$ python -q
>>> import numpy as np
>>> import numpy.linalg as la
>>> np.set_printoptions(suppress=True, linewidth=100)
>>> J = np.loadtxt("sample2.csv", delimiter=",")
>>> J
array([[4., 5., 2.],
       [2., 4., 5.],
       [5., 2., 4.]])
>>> print(np.trace(J))
12.0
>>> print(J @ J)
[[36. 44. 41.]
 [41. 36. 44.]
 [44. 41. 36.]]
>>> np.round(np.sort(np.abs(la.eigvals(J))), 1)
array([ 2.6,  2.6, 11. ])
>>> np.allclose(J, J.T)
False
>>> (J - J.T) / 2
array([[ 0. ,  1.5, -1.5],
       [-1.5,  0. ,  1.5],
       [ 1.5, -1.5,  0. ]])
>>> print(np.allclose(J @ J.T, J.T @ J))
True
>>> np.round(la.matrix_power(J, 3), 1)
array([[437., 438., 456.],
       [456., 437., 438.],
       [438., 456., 437.]])
>>> x0 = np.array([5, -2, 4])
>>> target = J @ x0
>>> target
array([18., 22., 37.])
>>> print(np.round(la.solve(J, 4 * target), 1))
[20. -8. 16.]
>>> np.round(la.solve(J, target), 1)
array([ 5., -2.,  4.])
>>> np.round(la.solve(J, target + J[:, 1]), 1)
array([ 5., -1.,  4.])
>>> def softmax(z):
...     e = np.exp(z - z.max(axis=-1, keepdims=True))
...     return e / e.sum(axis=-1, keepdims=True)
... 
>>> np.round(softmax(10 * J[1]), 1) + 0
array([0., 0., 1.])
>>> att = J @ J.T / np.sqrt(3)
>>> np.round(softmax(att), 1) + 0
array([[1., 0., 0.],
       [0., 1., 0.],
       [0., 0., 1.]])
>>> w1 = np.array([[3, -2], [2, -3], [2, -4]])
>>> b = np.array([-3, -3])
>>> act = np.maximum(J @ w1 + b, 0)
>>> print((act > 0).mean(axis=0))
[1. 0.]
>>> basis = np.array([[-2, -3], [3, -4]])
>>> print((act @ basis).round(6).argmax(axis=1))
[0 0 0]
>>> act @ basis
array([[-46., -69.],
       [-42., -63.],
       [-48., -72.]])
>>> w1 @ basis
array([[-12,  -1],
       [-13,   6],
       [-16,  10]])
